$ ipython --no-banner

In [1]: import numpy as np

In [2]: np.set_printoptions(precision=2, suppress=True, linewidth=100, floatmode="fixed")

In [3]: rnd = lambda a: np.round(a, 2) + 0

In [4]: J = np.array([[0, 0, 2], [0, 0, 0], [2, 0, 0]])

In [5]: J
Out[5]: 
array([[0, 0, 2],
       [0, 0, 0],
       [2, 0, 0]])

In [6]: hat = np.triu(np.array([[-3, 3, 1], [3, 3, 2], [-2, -2, -2]]), 1) + np.eye(3)

In [7]: out = hat @ J @ np.linalg.inv(hat)

In [8]: hat @ J - J @ hat
Out[8]: 
array([[ 2.00,  0.00,  0.00],
       [ 4.00,  0.00,  0.00],
       [ 0.00, -6.00, -2.00]])

In [9]: rnd(np.poly(out))
Out[9]: array([ 1.00,  0.00, -4.00,  0.00])

In [10]: rnd(np.linalg.det(out))
Out[10]: np.float64(0.0)

In [11]: np.trace(out), np.trace(J)
Out[11]: (np.float64(0.0), np.int64(0))

In [12]: np.argsort(-np.linalg.norm(J, axis=0).round(6), kind="stable")[:3]
Out[12]: array([0, 2, 1])

In [13]: [round(float(x), 2) for x in np.linalg.svd(J, compute_uv=False)[:3]]
Out[13]: [2.0, 2.0, 0.0]

In [14]: np.linalg.cond(J) > 100
Out[14]: np.True_

In [15]: X = np.array([[3, 3, 3, 3, 3, 3],
    ...:     [-4, -3, -4, -3, -4, -3],
    ...:     [4, 5, 4, 5, 4, 5],
    ...:     [3, 3, 3, 3, 3, 3],
    ...:     [-4, -3, -4, -3, -4, -3],
    ...:     [4, 5, 4, 5, 4, 5]])

In [16]: out = X[0, 0] * X[1:] - np.outer(X[1:, 0], X[0])

In [17]: out
Out[17]: 
array([[0, 3, 0, 3, 0, 3],
       [0, 3, 0, 3, 0, 3],
       [0, 0, 0, 0, 0, 0],
       [0, 3, 0, 3, 0, 3],
       [0, 3, 0, 3, 0, 3]])

In [18]: np.flatnonzero(~out.round(6).any(axis=1))
Out[18]: array([2])

In [19]: rnd(X[:, 0] / X[0, 0])
Out[19]: array([ 1.00, -1.33,  1.33,  1.00, -1.33,  1.33])

In [20]: np.linalg.matrix_rank(out), np.linalg.matrix_rank(X)
Out[20]: (np.int64(1), np.int64(2))
